% python3 -q
>>> import numpy as np
>>> import numpy.linalg as la
>>> np.set_printoptions(precision=2, suppress=True, linewidth=160)
>>> mat = np.load("data.npy")
>>> print(mat)
[[-0.69  0.21  0.69]
 [-0.45 -0.72 -0.2 ]
 [-0.15 -0.48 -0.05]
 [ 0.55 -0.45  0.7 ]]
>>> u = np.array([0, -3, 5])
>>> print(np.convolve(mat[0], u))
[ 0.    2.08 -4.1  -1.    3.44]
>>> other = np.array([[1, 1, -3], [2, -2, 1]])
>>> cent = np.kron(other, mat)
>>> print(la.matrix_rank(cent))
6
>>> W = np.array([[0, 3, 3, 2, 3], [2, 2, 0, 0, 0], [0, 2, 0, 1, 0]])
>>> beta = np.array([-4, 0, -4, 4, -5])
>>> hid = np.maximum(mat @ W + beta, 0)
>>> print(hid)
[[0.   0.   0.   3.3  0.  ]
 [0.   0.   0.   2.91 0.  ]
 [0.   0.   0.   3.65 0.  ]
 [0.   2.13 0.   5.79 0.  ]]
>>> print((hid > 0).astype(int))
[[0 0 0 1 0]
 [0 0 0 1 0]
 [0 0 0 1 0]
 [0 1 0 1 0]]
>>> cent = np.array([[-1, -9], [4, 5], [9, 0], [-6, 1], [-1, 8]])
>>> print(W @ cent)
[[24 41]
 [ 6 -8]
 [ 2 11]]
>>> print((hid @ cent).round(6).argmax(axis=1))
[1 1 1 1]
>>> print(hid @ cent)
[[-19.8    3.3 ]
 [-17.44   2.91]
 [-21.91   3.65]
 [-26.22  16.41]]
>>> print(round(la.norm(hid, 2) / la.norm(hid), 2))
0.98
>>> print(la.cond(hid) > 100)
True
>>> F = np.load("sample7.npy")
>>> print(F)
[[0.25 0.75]
 [0.   1.  ]]
>>> O, R = la.qr(F)
>>> print(O)
[[ 1.  0.]
 [-0.  1.]]
>>> print(np.abs(np.diag(R)))
[0.25 1.  ]
>>> print(R)
[[0.25 0.75]
 [0.   1.  ]]
>>> print(np.allclose(R.T @ R, F.T @ F))
True
>>> print(abs(R[0, 0]), round(la.norm(F[:, 0]), 2))
0.25 0.25
>>> print(O.shape, R.shape)
(2, 2) (2, 2)
>>> J = np.loadtxt("dump.csv", delimiter=",")
>>> print(J)
[[ 30.  18. -30.   0.  12.]
 [ 40.  24. -40.   0.  16.]
 [ 20.  12. -20.   0.   8.]
 [-15.  -9.  15.   0.  -6.]
 [-30. -18.  30.   0. -12.]
 [-30. -18.  30.   0. -12.]]
>>> print(round(mat[:, 0] @ mat[:, 1], 2))
0.0
>>> print(la.norm(mat, axis=0))
[1. 1. 1.]
>>> arr = np.load("mat.npy")
>>> print(arr)
[[3 3 7]
 [9 7 0]
 [0 3 7]]
>>> proj = np.triu(np.array([[2, 1, 2], [2, 3, 2], [3, 1, 3]]), 1) + np.eye(3)
>>> other = proj @ arr @ la.inv(proj)
>>> print(other)
[[ 12.   4. -11.]
 [  9.   4. -12.]
 [  0.   3.   1.]]
>>> print(la.matrix_rank(other))
3
>>> print(proj @ arr - arr @ proj)
[[  9.  10.   2.]
 [  0.  -3. -18.]
 [  0.   0.  -6.]]
>>> print(round(float(la.det(other)), 2))
147.0
>>> print(np.trace(other), np.trace(arr))
17.0 17
>>> C2 = other.T @ other
>>> print(np.diag(C2))
[225.  41. 266.]
>>> u = np.array([0, 2])
>>> other = F + np.outer(u, np.eye(2)[1])
>>> print(la.matrix_rank(other - F))
1
>>> u = np.array([-5, 4, 7])
>>> other = arr + np.outer(u, np.eye(3)[2])
>>> print(la.matrix_rank(other - arr))
1
>>> print(la.matrix_rank(la.inv(other) - la.inv(arr), tol=1e-8))
1
>>> print(other)
[[ 3.  3.  2.]
 [ 9.  7.  4.]
 [ 0.  3. 14.]]
>>> print(round(float(la.det(other) / la.det(arr)), 2), np.round(1 + la.solve(arr, u)[2], 2))
-0.45 -0.45
>>> vec = np.array([0, 3, -2])
>>> rhs = arr @ vec
>>> print(rhs)
[-5 21 -5]
>>> print(la.solve(arr, 4 * rhs))
[ 0. 12. -8.]
>>> print(la.solve(arr.T, arr[2]))
[0. 0. 1.]
>>> print(np.round(la.solve(arr, rhs + arr[:, 1]), 2) + 0)
[ 0.  4. -2.]
>>> print(np.round(la.solve(arr, arr[:, 0]), 2) + 0)
[1. 0. 0.]
>>> data = np.loadtxt("block6.csv", delimiter=",")
>>> print(data)
[[ 1.95 -0.06 -2.  ]
 [ 2.07  0.06 -1.95]
 [ 1.98 -0.06 -2.12]
 [ 2.03  0.1  -2.08]
 [ 1.94 -0.06 -1.96]
 [ 1.94  0.   -1.95]
 [ 1.98 -0.04 -1.98]
 [ 2.    0.08 -2.  ]
 [ 0.02 -2.01  0.  ]
 [ 0.05 -1.97  0.04]
 [ 0.   -1.98 -0.09]
 [-0.06 -2.03  0.07]
 [ 0.01 -1.94 -0.04]
 [-0.09 -2.01  0.01]
 [ 0.   -2.04 -0.08]
 [-0.03 -1.93  0.13]
 [ 0.95  0.   -0.06]
 [ 0.95  0.09  0.06]
 [ 1.03 -0.05  0.02]
 [ 1.03 -0.09  0.02]
 [ 1.03 -0.08  0.05]
 [ 1.   -0.03  0.01]
 [ 0.99  0.03 -0.11]
 [ 1.03  0.   -0.06]]
>>> vec = np.array([2, 2, 2])
>>> print(np.sign((data @ vec).round(6)))
[-1.  1. -1.  1. -1. -1. -1.  1. -1. -1. -1. -1. -1. -1. -1. -1.  1.  1.  1.  1.  1.  1.  1.  1.]
>>> print((data @ vec).argmax())
17
>>> print(data @ np.eye(3)[1])
[-0.06  0.06 -0.06  0.1  -0.06  0.   -0.04  0.08 -2.01 -1.97 -1.98 -2.03 -1.94 -2.01 -2.04 -1.93  0.    0.09 -0.05 -0.09 -0.08 -0.03  0.03  0.  ]
>>> u = np.array([-2, 2])
>>> print(np.polyval(u, data[0]))
[-1.9   2.12  6.  ]
>>> print(np.cross(data[0, :3], data[14, :3]))
[-4.08  0.16 -3.98]
>>> print(np.convolve(data[0], u))
[-3.9   4.02  3.88 -4.  ]
>>> vec = np.array([-3, 1, -5])
>>> rhs = data @ vec
>>> print(np.round(la.pinv(data) @ data, 2) + 0)
[[1. 0. 0.]
 [0. 1. 0.]
 [0. 0. 1.]]
>>> print(la.solve(data.T @ data, data.T @ rhs))
[-3.  1. -5.]
>>> rng = np.random.default_rng(71541)
>>> rhs = rhs + 0.1 * rng.normal(size=24)
>>> print(rhs)
[ 3.97  3.5   4.54  4.56  3.98  3.93  3.9   4.18 -2.1  -2.35 -1.49 -2.31 -1.75 -1.67 -1.57 -2.32 -2.81 -3.06 -3.35 -3.38 -3.54 -3.01 -2.39 -2.56]
>>> beta, *_ = la.lstsq(data, rhs)
>>> print([round(float(la.norm(la.solve(data.T @ data + lam * np.eye(3), data.T @ rhs))), 2) for lam in (0, 1, 10, 100)])
[5.96, 4.79, 2.0, 0.54]
>>> print(round(float(la.norm(rhs - data @ beta)), 2))
0.52
>>> evals, V = la.eig(F)
>>> print(evals)
[0.25 1.  ]
>>> print(F @ V[:, 0] - evals[0] * V[:, 0])
[0. 0.]
>>> vec = np.array([2, 2, -1])
>>> h = np.maximum(data @ vec, 0)
>>> print(h)
[5.78 6.21 5.96 6.34 5.72 5.83 5.86 6.16 0.   0.   0.   0.   0.   0.   0.   0.   1.96 2.02 1.94 1.86 1.85 1.93 2.15 2.12]
>>> print(np.flatnonzero(h > 1e-9))
[ 0  1  2  3  4  5  6  7 16 17 18 19 20 21 22 23]
>>> print(np.maximum(data @ vec, 0) - np.maximum(-data @ vec, 0))
[ 5.78  6.21  5.96  6.34  5.72  5.83  5.86  6.16 -3.98 -3.88 -3.87 -4.25 -3.82 -4.21 -4.   -4.05  1.96  2.02  1.94  1.86  1.85  1.93  2.15  2.12]
>>> print(np.tanh(data @ vec))
[ 1.    1.    1.    1.    1.    1.    1.    1.   -1.   -1.   -1.   -1.   -1.   -1.   -1.   -1.    0.96  0.97  0.96  0.95  0.95  0.96  0.97  0.97]
>>> other = np.array([[-4, -1], [8, -1], [-4, -3]])
>>> m1 = np.tile(other, (2, 3))
>>> print(m1)
[[-4 -1 -4 -1 -4 -1]
 [ 8 -1  8 -1  8 -1]
 [-4 -3 -4 -3 -4 -3]
 [-4 -1 -4 -1 -4 -1]
 [ 8 -1  8 -1  8 -1]
 [-4 -3 -4 -3 -4 -3]]
>>> U, s, Vh = la.svd(m1)
>>> V = Vh[:(s > 1e-8).sum()]
>>> vec = m1[2] + 3 * m1[4] + rng.integers(2) * np.eye(6)[3]
>>> print(vec)
[20. -6. 20. -5. 20. -6.]
>>> print(la.matrix_rank(np.vstack([m1, vec])))
3
>>> print(np.diff(m1, axis=0))
[[ 12   0  12   0  12   0]
 [-12  -2 -12  -2 -12  -2]
 [  0   2   0   2   0   2]
 [ 12   0  12   0  12   0]
 [-12  -2 -12  -2 -12  -2]]
>>> m1[6]
Traceback (most recent call last):
  File "<python-input-99>", line 1, in <module>
    m1[6]
    ~~^^^
IndexError: index 6 is out of bounds for axis 0 with size 6
>>> print(m1 - m1[0])
[[ 0  0  0  0  0  0]
 [12  0 12  0 12  0]
 [ 0 -2  0 -2  0 -2]
 [ 0  0  0  0  0  0]
 [12  0 12  0 12  0]
 [ 0 -2  0 -2  0 -2]]
>>> print(m1.shape)
(6, 6)
>>> print(m1.mean(axis=0))
[ 0.   -1.67  0.   -1.67  0.   -1.67]
>>> print(m1.sum(axis=1))
[-15  21 -21 -15  21 -21]
>>> print(round(la.norm(m1), 2))
25.34
>>> U, s, Vh = la.svd(m1)
>>> print(s.round(2) + 0)
[24.09  7.84  0.    0.    0.    0.  ]
>>> print(np.argmax(s[:-1] / (s[1:] + 1e-6)) + 1)
2
>>> other = U[:, :2] @ np.diag(s[:2]) @ Vh[:2]
>>> print(other)
[[-4. -1. -4. -1. -4. -1.]
 [ 8. -1.  8. -1.  8. -1.]
 [-4. -3. -4. -3. -4. -3.]
 [-4. -1. -4. -1. -4. -1.]
 [ 8. -1.  8. -1.  8. -1.]
 [-4. -3. -4. -3. -4. -3.]]
>>> print(np.round(la.norm(m1 - other) / la.norm(m1), 2))
0.0
>>> print(round(float(np.abs(m1 - other).max()), 2))
0.0
>>> print(la.matrix_rank(m1, rtol=0.05))
2
>>> feats = np.array([[-1.7, 8.0, -2.0, 7.0, 2.0, 7.0],
...     [1.0, 5.3, -7.0, 2.0, -7.0, 6.0],
...     [6.0, 2.0, 4.3, -3.0, -9.0, 7.0],
...     [-7.0, -6.0, 9.0, -8.7, 5.0, -5.0],
...     [8.0, -8.0, -9.0, 6.0, 0.3, 4.0],
...     [-2.0, 8.0, -2.0, 7.0, 2.0, 7.3]])
>>> print((feats + feats.T) / 2)
[[-1.7  4.5  2.   0.   5.   2.5]
 [ 4.5  5.3 -2.5 -2.  -7.5  7. ]
 [ 2.  -2.5  4.3  3.  -9.   2.5]
 [ 0.  -2.   3.  -8.7  5.5  1. ]
 [ 5.  -7.5 -9.   5.5  0.3  3. ]
 [ 2.5  7.   2.5  1.   3.   7.3]]
>>> feats.inv()
Traceback (most recent call last):
  File "<python-input-115>", line 1, in <module>
    feats.inv()
    ^^^^^^^^^
AttributeError: 'numpy.ndarray' object has no attribute 'inv'
>>> print(np.allclose(feats @ feats.T, feats.T @ feats))
False
>>> print(np.trace(feats))
6.8
>>> z = rng.permutation(6)
>>> print(z)
[4 5 2 3 0 1]
>>> other = feats[z][:, z]
>>> print(np.round(np.trace(other), 2))
6.8
>>> print(other)
[[ 0.3  4.  -9.   6.   8.  -8. ]
 [ 2.   7.3 -2.   7.  -2.   8. ]
 [-9.   7.   4.3 -3.   6.   2. ]
 [ 5.  -5.   9.  -8.7 -7.  -6. ]
 [ 2.   7.  -2.   7.  -1.7  8. ]
 [-7.   6.  -7.   2.   1.   5.3]]
>>> W = np.array([[5, 4, 3, 3],
...     [0, 1, 1, 5],
...     [2, 4, 2, 4],
...     [4, 2, 3, 0],
...     [3, 3, 2, 2],
...     [4, 4, 0, 1]])
>>> beta = np.array([-4, -2, -4, -5])
>>> hid = np.maximum(feats @ W + beta, 0)
>>> print((hid > 0).mean(axis=0))
[0.67 0.67 0.5  0.5 ]
>>> print((hid > 0).astype(int))
[[1 1 1 1]
 [0 0 0 0]
 [1 1 0 1]
 [0 0 0 0]
 [1 1 1 0]
 [1 1 1 1]]
>>> cent = np.array([[6, -5], [3, -6], [8, -1], [-3, -3]])
>>> print(hid @ cent)
[[ 451.1 -581.3]
 [   0.     0. ]
 [ 162.6 -422.8]
 [   0.     0. ]
 [ 498.9 -396.5]
 [ 443.9 -577.1]]
>>> print(W @ cent)
[[ 57 -61]
 [ -4 -22]
 [ 28 -48]
 [ 54 -35]
 [ 37 -41]
 [ 33 -47]]
>>> K = np.loadtxt("x.csv", delimiter=",")
>>> print(K)
[[-2.28  3.05  0.55 -0.82]
 [ 2.19 -2.97 -0.61  0.83]
 [-1.16  1.52  0.23 -0.35]
 [ 3.27 -4.46 -0.9   1.25]
 [-3.29  4.44  0.91 -1.19]
 [-2.18  3.03  0.62 -0.9 ]
 [ 3.25 -4.6  -0.97  1.2 ]
 [-3.3   4.65  0.87 -1.26]
 [-2.22  3.08  0.57 -0.79]
 [-2.17  3.03  0.66 -0.82]
 [-1.1   1.51  0.35 -0.45]
 [-0.12 -0.03 -0.01  0.05]
 [ 2.19 -3.09 -0.54  0.77]
 [ 3.35 -4.53 -0.92  1.21]
 [ 1.09 -1.47 -0.31  0.36]
 [ 3.32 -4.54 -0.86  1.19]
 [-1.05  1.47  0.24 -0.44]
 [-0.04  0.01 -0.04 -0.06]
 [-2.19  3.02  0.65 -0.86]
 [-0.05 -0.07 -0.03  0.06]
 [ 3.31 -4.49 -0.9   1.16]
 [ 3.3  -4.5  -0.86  1.1 ]
 [-1.12  1.55  0.22 -0.46]
 [-3.22  4.56  0.88 -1.17]
 [-3.31  4.48  0.89 -1.09]
 [-0.03 -0.04  0.02 -0.02]
 [ 0.97 -1.46 -0.37  0.39]
 [ 2.23 -3.03 -0.58  0.72]
 [ 2.18 -3.01 -0.51  0.84]
 [-3.26  4.46  0.78 -1.21]
 [ 0.05  0.08 -0.03  0.03]]
>>> cent = K[[21, 20]].astype(float)
>>> for _ in range(4):
...     z = la.norm(K[:, None] - cent, axis=-1).argmin(axis=1)
...     cent = np.array([K[z == j].mean(axis=0) for j in range(2)])
... 
>>> print(z)
[0 1 0 1 0 0 1 0 0 0 0 0 1 1 1 1 0 0 0 0 1 1 0 0 0 0 1 1 1 0 0]
>>> print(np.bincount(z))
[19 12]
